>>> import numpy as np
>>> import numpy.linalg as la
>>> np.set_printoptions(precision=3, suppress=True, linewidth=100, legacy="1.25")
>>> F = np.loadtxt("run4.csv", delimiter=",")
>>> F
array([[-1., -3., -3.,  3.],
       [-4., -6., -3.,  3.],
       [-1., -4., -6.,  3.],
       [-2., -1., -3.,  3.],
       [ 0., -4., -5.,  5.],
       [ 1., -3., -2.,  8.],
       [-2.,  0., -2., 11.],
       [ 0.,  1.,  1., 12.],
       [ 2.,  0., -2., 15.],
       [-1., -3., -3., 12.]])
>>> d = la.norm(F[:, None] - F[None], axis=-1)
>>> d.shape
(10, 10)
>>> d.mean(axis=1).argmax()
8
>>> d[0].round(6).argsort(kind="stable")[:4]
array([0, 3, 2, 4])
>>> d[0]
array([ 0.   ,  4.243,  3.162,  2.236,  3.162,  5.477,  8.66 , 10.677, 12.767,  9.   ])
>>> (d + 1e9 * np.eye(10)).round(6).argmin(axis=1)
array([3, 0, 4, 0, 2, 4, 9, 6, 7, 6])
>>> np.unravel_index(d.round(6).argmax(), d.shape)
(1, 8)
>>> d[:5, :5]
array([[0.   , 4.243, 3.162, 2.236, 3.162],
       [4.243, 0.   , 4.69 , 5.385, 5.292],
       [3.162, 4.69 , 0.   , 4.359, 2.449],
       [2.236, 5.385, 4.359, 0.   , 4.583],
       [3.162, 5.292, 2.449, 4.583, 0.   ]])
>>> proj = F @ la.solve(F.T @ F, F.T)
>>> np.trace(proj)
4.0
>>> proj @ F[:, 2]
array([-3., -3., -6., -3., -5., -2., -2.,  1., -2., -3.])
>>> la.matrix_rank(np.eye(10) - proj)
6
>>> mat = np.load("dump.npy")
>>> mat
array([[1, 0, 0, 0, 0],
       [3, 1, 0, 0, 0],
       [1, 3, 0, 0, 0],
       [0, 0, 1, 1, 0],
       [2, 2, 0, 3, 3]])
>>> np.kron(np.eye(2, dtype=int), mat)
array([[1, 0, 0, 0, 0, 0, 0, 0, 0, 0],
       [3, 1, 0, 0, 0, 0, 0, 0, 0, 0],
       [1, 3, 0, 0, 0, 0, 0, 0, 0, 0],
       [0, 0, 1, 1, 0, 0, 0, 0, 0, 0],
       [2, 2, 0, 3, 3, 0, 0, 0, 0, 0],
       [0, 0, 0, 0, 0, 1, 0, 0, 0, 0],
       [0, 0, 0, 0, 0, 3, 1, 0, 0, 0],
       [0, 0, 0, 0, 0, 1, 3, 0, 0, 0],
       [0, 0, 0, 0, 0, 0, 0, 1, 1, 0],
       [0, 0, 0, 0, 0, 2, 2, 0, 3, 3]])
>>> np.einsum("ii->", mat)
6
>>> la.eigvals(mat)
array([3., 1., 0., 1., 1.])
>>> np.round(la.det(mat), 3)
0.0
>>> round(np.abs(la.eigvals(mat)).max(), 3)
3.0
>>> (mat - mat.T) / 2
array([[ 0. , -1.5, -0.5,  0. , -1. ],
       [ 1.5,  0. , -1.5,  0. , -1. ],
       [ 0.5,  1.5,  0. , -0.5,  0. ],
       [ 0. ,  0. ,  0.5,  0. , -1.5],
       [ 1. ,  1. ,  0. ,  1.5,  0. ]])
>>> la.matrix_rank(mat - mat[0, 0] * np.eye(5))
4
>>> mat @ mat
array([[ 1,  0,  0,  0,  0],
       [ 6,  1,  0,  0,  0],
       [10,  3,  0,  0,  0],
       [ 1,  3,  1,  1,  0],
       [14,  8,  3, 12,  9]])
>>> r0, v = F[6], F[2]
>>> r0 @ v
47.0
>>> r0 @ r0
129.0
>>> p = (r0 @ v) / (r0 @ r0) * r0
>>> v - p
array([-0.271, -4.   , -5.271, -1.008])
>>> p
array([-0.729,  0.   , -0.729,  4.008])
>>> out = mat / la.norm(mat, axis=1, keepdims=True)
>>> cov = out @ out.T
>>> cov
array([[1.   , 0.949, 0.316, 0.   , 0.392],
       [0.949, 1.   , 0.6  , 0.   , 0.496],
       [0.316, 0.6  , 1.   , 0.   , 0.496],
       [0.   , 0.   , 0.   , 1.   , 0.416],
       [0.392, 0.496, 0.496, 0.416, 1.   ]])
>>> (np.abs(cov) > 0.9).astype(int)
array([[1, 1, 0, 0, 0],
       [1, 1, 0, 0, 0],
       [0, 0, 1, 0, 0],
       [0, 0, 0, 1, 0],
       [0, 0, 0, 0, 1]])
>>> np.argwhere(np.triu(np.abs(cov) > 0.95, 1))
array([], shape=(0, 2), dtype=int64)
>>> E = np.array([[1, 0, 0], [0, 0, 1], [0, 1, 0]])
>>> E
array([[1, 0, 0],
       [0, 0, 1],
       [0, 1, 0]])
>>> (la.matrix_power((E != 0) + (E.T != 0) + np.eye(3), 3) > 0).astype(int)
array([[1, 0, 0],
       [0, 1, 1],
       [0, 1, 1]])
>>> (E + E.T) / 2
array([[1., 0., 0.],
       [0., 0., 1.],
       [0., 1., 0.]])
>>> round(float(np.abs(la.eigvals(E)).max()), 3)
1.0
>>> np.trace(E)
1
>>> np.allclose(E @ E.T, E.T @ E)
True
>>> np.sort(np.abs(la.eigvals(E)))
array([1., 1., 1.])
>>> round(la.det(E), 3)
-1.0
>>> rng = np.random.default_rng(22)
>>> lab = rng.permutation(3)
>>> lab
array([1, 2, 0])
>>> out = E[lab][:, lab]
>>> np.diag(out)
array([0, 0, 1])
>>> out
array([[0, 1, 0],
       [1, 0, 0],
       [0, 0, 1]])
>>> out = E / la.norm(E, axis=1, keepdims=True)
>>> cov = out @ out.T
>>> la.norm(out, axis=1)
array([1., 1., 1.])
>>> (cov - 2 * np.eye(3)).round(6).argmax(axis=1)
array([1, 0, 0])
>>> np.degrees(np.arccos(np.clip(cov[1, 2], -1, 1)))
90.0
>>> np.argwhere(np.triu(np.abs(cov) > 0.95, 1))
array([], shape=(0, 2), dtype=int64)
>>> arr = np.loadtxt("w.csv", delimiter=",")
>>> arr
array([[-6., -2.,  1.],
       [ 0., -5., -7.],
       [ 2., -4.,  8.]])
>>> x0 = np.array([1, -1, 1])
>>> rhs = arr @ x0
>>> c, lr = np.zeros(3), 1 / la.norm(arr, 2) ** 2
>>> for i in range(50):
...     c -= lr * arr.T @ (arr @ c - rhs)
...     if i % 10 == 0: print(i, round(la.norm(arr @ c - rhs), 3))
... 
0 5.506
10 0.107
20 0.002
30 0.0
40 0.0
>>> round(la.cond(arr), 3)
1.769
>>> out = np.array([[1, 1], [1, -1]])
>>> A = np.kron(out, np.kron(out, out))[rng.permutation(8)][:4]
>>> A
array([[ 1, -1,  1, -1, -1,  1, -1,  1],
       [ 1, -1,  1, -1,  1, -1,  1, -1],
       [ 1, -1, -1,  1,  1, -1, -1,  1],
       [ 1, -1, -1,  1, -1,  1,  1, -1]])
>>> out = A / la.norm(A, axis=1, keepdims=True)
>>> cov = out @ out.T
>>> cov[3].round(3) + 0
array([0., 0., 0., 1.])
>>> (np.abs(cov) > 0.9).astype(int)
array([[1, 0, 0, 0],
       [0, 1, 0, 0],
       [0, 0, 1, 0],
       [0, 0, 0, 1]])
>>> (cov - 2 * np.eye(4)).round(6).argmax(axis=1)
array([1, 0, 0, 0])
>>> out = A[0, 0] * A[1:] - np.outer(A[1:, 0], A[0])
>>> out
array([[ 0,  0,  0,  0,  2, -2,  2, -2],
       [ 0,  0, -2,  2,  2, -2,  0,  0],
       [ 0,  0, -2,  2,  0,  0,  2, -2]])
>>> np.flatnonzero(~out.round(6).any(axis=1))
array([], dtype=int64)
>>> la.matrix_rank(out), la.matrix_rank(A)
(3, 4)
>>> round(la.norm(out[2], 1), 3), np.round(la.norm(out[2], np.inf), 3)
(8.0, 2.0)
>>> la.norm(out, axis=1).argmax()
0
>>> round(float(la.norm(out, 1)), 3), round(la.norm(out, np.inf), 3)
(4.0, 8.0)
>>> w1 = np.array([[-1, -2, -5, 5, -1, 2],
...     [1, -2, 0, 1, -1, 2],
...     [-3, -5, -1, 5, -1, 2],
...     [-1, 1, -4, 4, 5, 1],
...     [-4, 3, -4, -4, -5, 3],
...     [3, -2, 4, -2, -4, -4],
...     [-2, -5, -1, -1, 3, 2],
...     [3, 2, -5, 0, -3, 4]])
>>> c = np.array([2, 2, 0, 0, 2, 2])
>>> H = np.maximum(A @ w1 + c, 0)
>>> (H > 0).mean(axis=0)
array([0.5 , 0.25, 0.5 , 1.  , 0.75, 0.5 ])
>>> H
array([[10,  0,  2,  8,  0,  0],
       [ 0,  0,  0,  2,  1,  8],
       [ 0, 20,  0,  2,  1, 10],
       [ 4,  0,  4,  4, 15,  0]])
>>> basis = np.array([[2, 7, 0], [8, 9, 4], [7, 0, 9], [0, 3, 0], [3, 5, 9], [7, 5, 8]])
>>> (H @ basis).round(6).argmax(axis=1)
array([1, 2, 1, 2])
>>> cov = H.T @ H
>>> np.diag(cov)
array([116, 400,  20,  88, 227, 164])
>>> np.allclose(cov, cov.T)
True
>>> X = np.diag(5 * np.array([3, -1, 1, 1, -1])) + np.array([[-3, -2, -4, 0, 0],
...     [-3, -1, 1, -2, 0],
...     [-4, 3, 4, 1, 4],
...     [0, -5, -1, 2, -1],
...     [-5, -1, 5, -1, -2]])
>>> X
array([[12, -2, -4,  0,  0],
       [-3, -6,  1, -2,  0],
       [-4,  3,  9,  1,  4],
       [ 0, -5, -1,  7, -1],
       [-5, -1,  5, -1, -7]])
>>> out = X / la.norm(X, axis=1, keepdims=True)
>>> cov = out @ out.T
>>> la.norm(out, axis=1)
array([1., 1., 1., 1., 1.])
>>> np.round(np.degrees(np.arccos(np.clip(cov[0, 3], -1, 1))), 3)
82.796
>>> cov.round(3) + 0
array([[ 1.   , -0.309, -0.634,  0.125, -0.606],
       [-0.309,  1.   ,  0.013,  0.243,  0.394],
       [-0.634,  0.013,  1.   , -0.217,  0.296],
       [ 0.125,  0.243, -0.217,  1.   ,  0.   ],
       [-0.606,  0.394,  0.296,  0.   ,  1.   ]])
>>> np.argwhere(np.triu(np.abs(cov) > 0.95, 1))
array([], shape=(0, 2), dtype=int64)
>>> (cov - 2 * np.eye(5)).round(6).argmax(axis=1)
array([3, 4, 4, 1, 1])
>>> W0 = np.array([[0.0, 2.0, 2.0], [2.0, 0.0, 0.0], [2.0, 0.0, 0.0]])
>>> Uu, sv, VT = la.svd(W0)
>>> np.argmax(sv[:-1] / (sv[1:] + 1e-6)) + 1
2
>>> sv.round(3) + 0
array([2.828, 2.828, 0.   ])
>>> out = Uu[:, :2] @ np.diag(sv[:2]) @ VT[:2]
>>> np.round(la.norm(W0 - out, 2), 3), round(float(sv[2]), 3)
(0.0, 0.0)
>>> np.round(la.norm(W0 - out) / la.norm(W0), 3)
0.0
>>> la.matrix_rank(W0, rtol=0.05)
2
>>> [round(float(la.det(W0[:i, :i])), 2) + 0 for i in range(1, 4)]
[0.0, -4.0, 0.0]
>>> np.all(la.eigvalsh(W0) > 0)
False
>>> np.round(la.eigvalsh(W0).min(), 3)
-2.828
>>> Uu, sv, VT = la.svd(W0)
>>> V = VT[:(sv > 1e-8).sum()]
>>> x0 = W0[0] + -3 * W0[2] + rng.integers(2) * np.eye(3)[1]
>>> x0
array([-6.,  2.,  2.])
>>> np.diag(V.T @ V)
array([1. , 0.5, 0.5])
>>> V.T @ V
array([[1. , 0. , 0. ],
       [0. , 0.5, 0.5],
       [0. , 0.5, 0.5]])
>>> M = np.load("a.npy")
>>> M
array([[ 4,  0,  7,  7,  4],
       [-3,  0,  4, -3, -9],
       [ 7, -1,  9, -4, -9],
       [ 1, -8,  4, -7, -4],
       [-3, -1,  8, -3,  3]])
>>> lab = rng.permutation(5)
>>> lab
array([0, 3, 4, 1, 2])
>>> out = M[lab][:, lab]
>>> np.allclose(out, M)
False
>>> round(la.det(out), 3), round(float(la.det(M[lab])), 3)
(62648.0, 62648.0)
>>> np.trace(out)
9
>>> np.diag(out)
array([ 4, -7,  3,  0,  9])
